% ipython --no-banner

In [1]: import numpy as np

In [2]: from numpy import linalg as LA

In [3]: np.set_printoptions(precision=1, suppress=True, linewidth=140)

In [4]: def rd(a):
   ...:     return np.round(a, 1) + 0
   ...: 

In [5]: E = np.array([[-1.0, 1.0, 0.0, 0.0],
   ...:     [0.0, -1.0, 1.0, 0.0],
   ...:     [0.0, 0.0, -1.0, 1.0],
   ...:     [0.0, 0.0, 0.0, -1.0]])

In [6]: # triangular, det is the product of the diagonal

In [7]: proj = np.triu(np.array([[-4, -4, 4, 3], [-1, -2, 3, 5], [2, 5, -4, -2], [-5, 0, -1, 0]]), 1) + np.eye(4)

In [8]: A2 = proj @ E @ LA.inv(proj)

In [9]: np.trace(A2), np.trace(E)
Out[9]: (np.float64(-4.0), np.float64(-4.0))

In [10]: rd(LA.det(A2))
Out[10]: np.float64(1.0)

In [11]: A2
Out[11]: 
array([[ -1.,   1.,  -7., -15.],
       [  0.,  -1.,   1.,   5.],
       [  0.,   0.,  -1.,   1.],
       [  0.,   0.,   0.,  -1.]])

In [12]: LA.matrix_rank(A2, rtol=0.1)
Out[12]: np.int64(2)

In [13]: rd(LA.norm(A2, 2) / LA.norm(A2))
Out[13]: np.float64(1.0)

In [14]: [round(float(x), 1) for x in LA.svd(A2, compute_uv=False)[:3]]
Out[14]: [17.4, 1.9, 0.6]

In [15]: K = np.array([[0, 0, 2], [0, 0, 2], [2, -6, 1]])

In [16]: # row 1 repeats row 0

In [17]: rd(LA.det(K[::-1]))
Out[17]: np.float64(0.0)

In [18]: rd(np.poly(K))
Out[18]: array([ 1., -1.,  8.,  0.])

In [19]: rd(LA.eigvals(K))
Out[19]: array([0. +0.j , 0.5+2.8j, 0.5-2.8j])

In [20]: np.einsum("ii->", K)
Out[20]: np.int64(1)

In [21]: rd(LA.det(K.T))
Out[21]: np.float64(0.0)

In [22]: np.kron(np.eye(2, dtype=int), K)
Out[22]: 
array([[ 0,  0,  2,  0,  0,  0],
       [ 0,  0,  2,  0,  0,  0],
       [ 2, -6,  1,  0,  0,  0],
       [ 0,  0,  0,  0,  0,  2],
       [ 0,  0,  0,  0,  0,  2],
       [ 0,  0,  0,  2, -6,  1]])

In [23]: r0 = np.array([4, 0, 5, 7, 7])

In [24]: mat = r0[np.abs(np.subtract.outer(np.arange(5), np.arange(5)))]

In [25]: mat
Out[25]: 
array([[4, 0, 5, 7, 7],
       [0, 4, 0, 5, 7],
       [5, 0, 4, 0, 5],
       [7, 5, 0, 4, 0],
       [7, 7, 5, 0, 4]])

In [26]: blk = np.stack([mat, 5 * mat, mat[::-1]])

In [27]: blk.sum(axis=0)
Out[27]: 
array([[31,  7, 35, 42, 46],
       [ 7, 29,  0, 34, 42],
       [35,  0, 28,  0, 35],
       [42, 34,  0, 29,  7],
       [46, 42, 35,  7, 31]])

In [28]: np.einsum("bij,cij->bc", blk, blk)
Out[28]: 
array([[  524,  2620,   308],
       [ 2620, 13100,  1540],
       [  308,  1540,   524]])
